$ python -q
>>> import numpy as np
>>> np.set_printoptions(suppress=True, linewidth=120)
>>> F = np.loadtxt("data.csv", delimiter=",")
>>> F
array([[ 2.,  2., -3.,  3.,  2.,  2.,  1.,  0., -2., -1., -2.,  1., -3.],
       [ 2.,  2.,  2., -3.,  3.,  2.,  2.,  1.,  0., -2., -1., -2.,  1.],
       [-3.,  2.,  2.,  2., -3.,  3.,  2.,  2.,  1.,  0., -2., -1., -2.],
       [ 3., -3.,  2.,  2.,  2., -3.,  3.,  2.,  2.,  1.,  0., -2., -1.],
       [ 2.,  3., -3.,  2.,  2.,  2., -3.,  3.,  2.,  2.,  1.,  0., -2.],
       [ 2.,  2.,  3., -3.,  2.,  2.,  2., -3.,  3.,  2.,  2.,  1.,  0.],
       [ 1.,  2.,  2.,  3., -3.,  2.,  2.,  2., -3.,  3.,  2.,  2.,  1.],
       [ 0.,  1.,  2.,  2.,  3., -3.,  2.,  2.,  2., -3.,  3.,  2.,  2.],
       [-2.,  0.,  1.,  2.,  2.,  3., -3.,  2.,  2.,  2., -3.,  3.,  2.],
       [-1., -2.,  0.,  1.,  2.,  2.,  3., -3.,  2.,  2.,  2., -3.,  3.],
       [-2., -1., -2.,  0.,  1.,  2.,  2.,  3., -3.,  2.,  2.,  2., -3.],
       [ 1., -2., -1., -2.,  0.,  1.,  2.,  2.,  3., -3.,  2.,  2.,  2.],
       [-3.,  1., -2., -1., -2.,  0.,  1.,  2.,  2.,  3., -3.,  2.,  2.]])
>>> evals, vecs = np.linalg.eigh(F)
>>> x0 = np.array([2, 2, -3, -1, 3, 3, -2, 1, 2, 2, -1, -3, 1])
>>> np.round(np.linalg.eigvalsh(F[1:, 1:]), 2)
array([-11.81,  -6.45,  -4.98,  -4.94,  -1.47,   4.03,   6.95,   7.45,   7.45,   8.87,   9.03,   9.89])
>>> np.abs(F).sum(axis=1).max(), round(np.abs(evals).max(), 2)
(np.float64(28.0), np.float64(12.68))
>>> u = np.array([-1, 1, 0, 3, -1, -3, 3, -2, 3, -3, -1, 0, 0])
>>> out = F + np.outer(u, np.eye(13)[11])
>>> np.linalg.matrix_rank(out - F)
np.int64(1)
>>> round(np.linalg.det(out) / np.linalg.det(F), 2), np.round(1 + np.linalg.solve(F, u)[11], 2)
(np.float64(1.02), np.float64(1.02))
>>> np.linalg.matrix_rank(np.linalg.inv(out) - np.linalg.inv(F), tol=1e-8)
np.int64(1)
>>> u = np.array([0, 0, 3])
>>> np.convolve(F[10], u)
array([ 0.,  0., -6., -3., -6.,  0.,  3.,  6.,  6.,  9., -9.,  6.,  6.,  6., -9.])
>>> np.polyval(u, F[10])
array([3., 3., 3., 3., 3., 3., 3., 3., 3., 3., 3., 3., 3.])
>>> np.cross(F[10, :3], F[0, :3])
array([  7., -10.,  -2.])
>>> arr = np.loadtxt("dump.csv", delimiter=",")
>>> arr
array([[ 77.,  37.,  -2., -30.,  31., -26.,  25.,  38., -43.,  -5.,   2.,  -6.],
       [ 37., 100.,  -9., -27.,  17.,  15.,  51.,  -7., -90.,   7., -16.,  22.],
       [ -2.,  -9.,  80., -25.,  27.,   7., -44.,  15., -33.,  -5., -26., -10.],
       [-30., -27., -25.,  57., -24.,  12.,  -7.,  13.,  51., -15.,  -6., -36.],
       [ 31.,  17.,  27., -24., 109., -10., -14., -10., -28.,  46.,   0.,  31.],
       [-26.,  15.,   7.,  12., -10., 200.,  28.,  -3.,  23., -30.,  -2.,  47.],
       [ 25.,  51., -44.,  -7., -14.,  28., 108.,   0.,   2.,  15., -27.,  17.],
       [ 38.,  -7.,  15.,  13., -10.,  -3.,   0.,  86.,   0., -38., -31., -23.],
       [-43., -90., -33.,  51., -28.,  23.,   2.,   0., 151.,  10.,  -9., -19.],
       [ -5.,   7.,  -5., -15.,  46., -30.,  15., -38.,  10.,  64., -11.,  30.],
       [  2., -16., -26.,  -6.,   0.,  -2., -27., -31.,  -9., -11.,  71.,   9.],
       [ -6.,  22., -10., -36.,  31.,  47.,  17., -23., -19.,  30.,   9., 114.]])
>>> r = np.linalg.matrix_rank(arr)
>>> r
np.int64(11)
>>> ns = np.linalg.svd(arr)[2][r:].T
>>> [int(np.linalg.matrix_rank(arr[:i])) for i in range(1, len(arr) + 1)]
[1, 2, 3, 4, 5, 6, 7, 8, 9, 10, 11, 11]
>>> ns.shape
(12, 1)
>>> np.round(ns[:, 0] / ns[np.abs(ns[:, 0]).round(6).argmax(), 0], 2)
array([ 0.41,  0.47,  1.  ,  0.85, -0.29, -0.25,  0.23, -0.17,  0.39,  0.04,  0.54,  0.41])
>>> [int(np.linalg.matrix_rank(arr[:, :j + 1])) for j in range(12)]
[1, 2, 3, 4, 5, 6, 7, 8, 9, 10, 11, 11]
>>> [int(np.linalg.matrix_rank(np.delete(arr, i, axis=0))) for i in range(12)]
[11, 11, 11, 11, 11, 11, 11, 11, 11, 11, 11, 11]
>>> np.allclose(arr @ ns, 0)
True
>>> rng = np.random.default_rng(6389)
>>> out = arr + rng.integers(-2, 3, (12, 11)) @ rng.integers(-2, 3, (11, 12))
>>> out
array([[ 89.,  38.,  -3., -20.,  29., -29.,  25.,  43., -50.,  -7.,   2.,  -9.],
       [ 32.,  94., -16., -22.,  26.,  28.,  49.,   0., -88.,   2., -12.,  28.],
       [ -8., -19.,  80., -21.,  30.,  11., -30.,  27., -34.,  -7., -21.,  -8.],
       [-27., -23., -30.,  62., -33.,  12.,  -8.,  17.,  50., -17.,  -2., -31.],
       [ 24.,  11.,  25., -16., 111.,  -8., -17., -14., -25.,  44.,  17.,  11.],
       [-36.,  17.,  10.,  19., -17., 197.,  22., -19.,  25., -22.,   5.,  35.],
       [ 28.,  53., -47., -14., -11.,  32., 102.,   6.,   3.,   7., -26.,  21.],
       [ 46.,  -3.,  14.,  14., -17., -18.,   3.,  76.,  -2., -30., -39., -14.],
       [-41., -87., -30.,  50., -28.,  17.,   3.,  -7., 152.,  17.,  -6., -39.],
       [  6.,  20.,  -5., -12.,  43., -35.,   7., -44.,   7.,  75., -15.,  16.],
       [  3., -18., -29., -20.,  -4.,  -2., -19., -25.,  -7., -20.,  61.,  12.],
       [-12.,  18.,   1., -18.,  35.,  50.,  11., -23., -24.,  36.,  21., 102.]])
>>> np.linalg.matrix_rank(out - arr, tol=1e-8)
np.int64(11)
>>> np.abs(out - arr).sum(axis=1)
array([46., 71., 63., 43., 76., 83., 48., 76., 54., 81., 62., 87.])
>>> np.round(np.linalg.svd(out - arr, compute_uv=False), 2) + 0
array([53.19, 44.66, 25.94, 23.23, 21.33, 16.01, 10.57,  9.32,  6.61,  1.57,  0.92,  0.  ])
>>> J = np.load("run13.npy")
>>> J
array([[ 5, -1,  0,  4, -1],
       [-1,  1, -2, -2,  1],
       [ 0, -2,  5,  3, -2],
       [ 4, -2,  3,  9, -6],
       [-1,  1, -2, -6,  5]])
>>> out = J / np.sqrt((J ** 2).mean(axis=1, keepdims=True))
>>> out[1].round(2)
array([-0.67,  0.67, -1.35, -1.35,  0.67])
>>> evals, vecs = np.linalg.eigh(J)
>>> np.round(vecs.T @ vecs, 2) + 0
array([[1., 0., 0., 0., 0.],
       [0., 1., 0., 0., 0.],
       [0., 0., 1., 0., 0.],
       [0., 0., 0., 1., 0.],
       [0., 0., 0., 0., 1.]])
>>> np.round(vecs.T @ J @ vecs, 2) + 0
array([[ 0.  ,  0.  ,  0.  ,  0.  ,  0.  ],
       [ 0.  ,  0.  ,  0.  ,  0.  ,  0.  ],
       [ 0.  ,  0.  ,  3.26,  0.  ,  0.  ],
       [ 0.  ,  0.  ,  0.  ,  5.3 ,  0.  ],
       [ 0.  ,  0.  ,  0.  ,  0.  , 16.44]])
>>> np.unique(evals.round(6) + 0, return_counts=True)[1]
array([2, 1, 1, 1])
>>> np.round(np.linalg.eigvalsh(J @ J), 2) + 0
array([  0.  ,   0.  ,  10.62,  28.1 , 270.28])
>>> evals.sum(), np.trace(J)
(np.float64(25.0), np.int64(25))
>>> (evals > 1e-8).sum(), (evals < -1e-8).sum()
(np.int64(3), np.int64(0))
>>> evals.round(2) + 0
array([ 0.  ,  0.  ,  3.26,  5.3 , 16.44])
>>> np.abs(vecs[:, -1]).round(6).argmax()
np.int64(3)
>>> out = np.array([[2, -5, -1], [-2, 0, -2]])
>>> Z = np.kron(out, J)
>>> Z.shape
(10, 15)
>>> np.linalg.matrix_rank(Z)
np.int64(6)
>>> round(np.linalg.norm(Z, 2), 2), round(np.linalg.norm(out, 2) * np.linalg.norm(J, 2), 2)
(np.float64(90.32), np.float64(90.32))
>>> Z
array([[ 10,  -2,   0,   8,  -2, -25,   5,   0, -20,   5,  -5,   1,   0,  -4,   1],
       [ -2,   2,  -4,  -4,   2,   5,  -5,  10,  10,  -5,   1,  -1,   2,   2,  -1],
       [  0,  -4,  10,   6,  -4,   0,  10, -25, -15,  10,   0,   2,  -5,  -3,   2],
       [  8,  -4,   6,  18, -12, -20,  10, -15, -45,  30,  -4,   2,  -3,  -9,   6],
       [ -2,   2,  -4, -12,  10,   5,  -5,  10,  30, -25,   1,  -1,   2,   6,  -5],
       [-10,   2,   0,  -8,   2,   0,   0,   0,   0,   0, -10,   2,   0,  -8,   2],
       [  2,  -2,   4,   4,  -2,   0,   0,   0,   0,   0,   2,  -2,   4,   4,  -2],
       [  0,   4, -10,  -6,   4,   0,   0,   0,   0,   0,   0,   4, -10,  -6,   4],
       [ -8,   4,  -6, -18,  12,   0,   0,   0,   0,   0,  -8,   4,  -6, -18,  12],
       [  2,  -2,   4,  12, -10,   0,   0,   0,   0,   0,   2,  -2,   4,  12, -10]])
>>> np.unique(Z.round(6), axis=0).shape
(10, 15)
>>> np.allclose(Z[:-1].T @ np.linalg.lstsq(Z[:-1].T, Z[-1])[0], Z[-1])
True
>>> round(np.trace(np.linalg.pinv(Z) @ Z), 2)
np.float64(6.0)
>>> theta = np.radians(180)
>>> Rm = np.eye(5)
>>> Rm[2, 2] = Rm[0, 0] = np.cos(theta)
>>> Rm[2, 0], Rm[0, 2] = -np.sin(theta), np.sin(theta)
>>> Rm.round(2) + 0
array([[-1.,  0.,  0.,  0.,  0.],
       [ 0.,  1.,  0.,  0.,  0.],
       [ 0.,  0., -1.,  0.,  0.],
       [ 0.,  0.,  0.,  1.,  0.],
       [ 0.,  0.,  0.,  0.,  1.]])
>>> out = J @ Rm.T
>>> out.round(2) + 0
array([[-5., -1.,  0.,  4., -1.],
       [ 1.,  1.,  2., -2.,  1.],
       [ 0., -2., -5.,  3., -2.],
       [-4., -2., -3.,  9., -6.],
       [ 1.,  1.,  2., -6.,  5.]])
>>> np.round(np.linalg.svd(J, compute_uv=False), 2) + 0, np.round(np.linalg.svd(out, compute_uv=False), 2) + 0
(array([16.44,  5.3 ,  3.26,  0.  ,  0.  ]), array([16.44,  5.3 ,  3.26,  0.  ,  0.  ]))
>>> np.abs(out - J).max(axis=0)
array([10.,  0., 10.,  0.,  0.])
>>> np.allclose(np.linalg.norm(J, axis=1), np.linalg.norm(out, axis=1))
True
>>> np.round(np.linalg.det(Rm), 2), np.trace(Rm)
(np.float64(1.0), np.float64(1.0))
>>> X = np.loadtxt("a.csv", delimiter=",")
>>> X.round(2)
array([[-0.48, -1.74, -4.64,  0.44],
       [ 2.34,  1.23,  3.29,  2.69],
       [-1.56,  1.24,  3.31, -3.17],
       [-2.53,  0.47,  1.25, -4.1 ],
       [-0.74,  1.56,  4.17, -2.15],
       [ 2.82,  0.22,  0.58,  4.08],
       [-2.69,  0.22,  0.58, -4.17],
       [ 1.5 ,  1.62,  4.33,  1.17],
       [ 0.36,  1.74,  4.63, -0.61],
       [ 2.82,  0.39,  1.05,  3.97],
       [ 2.42, -0.6 , -1.59,  4.03],
       [ 2.82,  0.26,  0.69,  4.06],
       [-2.5 ,  0.51,  1.35, -4.08],
       [-0.92, -1.72, -4.6 , -0.23],
       [ 1.88, -1.05, -2.81,  3.53],
       [ 0.6 ,  1.74,  4.64, -0.26],
       [-0.28, -1.73, -4.62,  0.74],
       [ 2.62,  0.94,  2.52,  3.3 ],
       [ 2.74,  0.74,  1.97,  3.62],
       [-1.87,  1.06,  2.83, -3.51],
       [-2.17, -1.35, -3.6 , -2.35],
       [-2.5 ,  0.5 ,  1.33, -4.09],
       [ 0.26,  1.73,  4.62, -0.76],
       [ 2.63, -0.32, -0.85,  4.16],
       [-1.31,  1.36,  3.63, -2.87],
       [-2.68,  0.23,  0.6 , -4.17],
       [-0.17,  1.69,  4.5 , -1.38],
       [ 1.67,  1.57,  4.19,  1.46],
       [ 2.35, -0.67, -1.8 ,  3.97],
       [ 1.38, -1.33, -3.54,  2.96],
       [ 2.77, -0.02, -0.05,  4.16],
       [-0.85,  1.53,  4.08, -2.3 ],
       [-1.04, -1.71, -4.56, -0.43],
       [ 1.67,  1.57,  4.2 ,  1.45],
       [ 2.12, -0.88, -2.36,  3.76],
       [-2.07,  0.92,  2.46, -3.72],
       [-2.39,  0.63,  1.68, -4.01]])
>>> np.trace(arr)
np.float64(1217.0)
>>> np.round(np.sort(np.abs(np.linalg.eigvals(arr))), 2) + 0
array([  0.  ,   0.42,   6.11,  12.99,  43.45,  66.79,  85.98, 122.19, 162.61, 179.53, 241.99, 294.94])
>>> arr @ arr
array([[ 13822.,  12194.,   1680.,  -7620.,   7379.,  -7870.,   5331.,   5549., -15968.,    519.,  -1477.,    743.],
       [ 12194.,  24232.,    327., -11191.,   7835.,   3216.,  13031.,   -873., -25494.,   2712.,  -2525.,   9584.],
       [  1680.,    327.,  11939.,  -4275.,   6268.,   -997.,  -8397.,   3087.,  -8311.,   -940.,  -2665.,   -910.],
       [ -7620., -11191.,  -4275.,  10599.,  -9434.,   3232.,  -2083.,   2321.,  16675.,  -4296.,   -602.,  -8391.],
       [  7379.,   7835.,   6268.,  -9434.,  18693.,  -4669.,  -1535.,  -3229., -12645.,   9267.,    -35.,   9129.],
       [ -7870.,   3216.,   -997.,   3232.,  -4669.,  45629.,   8936.,  -1469.,   7383.,  -6164.,  -1205.,  13622.],
       [  5331.,  13031.,  -8397.,  -2083.,  -1535.,   8936.,  19102.,   -226.,  -2946.,   2480.,  -4499.,   6489.],
       [  5549.,   -873.,   3087.,   2321.,  -3229.,  -1469.,   -226.,  12326.,   -289.,  -6928.,  -4930.,  -7470.],
       [-15968., -25494.,  -8311.,  16675., -12645.,   7383.,  -2946.,   -289.,  38299.,  -1284.,   -473.,  -7797.],
       [   519.,   2712.,   -940.,  -4296.,   9267.,  -6164.,   2480.,  -6928.,  -1284.,  10226.,   -374.,   6970.],
       [ -1477.,  -2525.,  -2665.,   -602.,    -35.,  -1205.,  -4499.,  -4930.,   -473.,   -374.,   7990.,   1778.],
       [   743.,   9584.,   -910.,  -8391.,   9129.,  13622.,   6489.,  -7470.,  -7797.,   6970.,   1778.,  20242.]])
>>> (arr + arr.T) / 2
array([[ 77.,  37.,  -2., -30.,  31., -26.,  25.,  38., -43.,  -5.,   2.,  -6.],
       [ 37., 100.,  -9., -27.,  17.,  15.,  51.,  -7., -90.,   7., -16.,  22.],
       [ -2.,  -9.,  80., -25.,  27.,   7., -44.,  15., -33.,  -5., -26., -10.],
       [-30., -27., -25.,  57., -24.,  12.,  -7.,  13.,  51., -15.,  -6., -36.],
       [ 31.,  17.,  27., -24., 109., -10., -14., -10., -28.,  46.,   0.,  31.],
       [-26.,  15.,   7.,  12., -10., 200.,  28.,  -3.,  23., -30.,  -2.,  47.],
       [ 25.,  51., -44.,  -7., -14.,  28., 108.,   0.,   2.,  15., -27.,  17.],
       [ 38.,  -7.,  15.,  13., -10.,  -3.,   0.,  86.,   0., -38., -31., -23.],
       [-43., -90., -33.,  51., -28.,  23.,   2.,   0., 151.,  10.,  -9., -19.],
       [ -5.,   7.,  -5., -15.,  46., -30.,  15., -38.,  10.,  64., -11.,  30.],
       [  2., -16., -26.,  -6.,   0.,  -2., -27., -31.,  -9., -11.,  71.,   9.],
       [ -6.,  22., -10., -36.,  31.,  47.,  17., -23., -19.,  30.,   9., 114.]])
>>> np.round(np.linalg.det(arr), 2)
np.float64(13765.27)
>>> round(np.abs(np.linalg.eigvals(arr)).max(), 2)
np.float64(294.94)
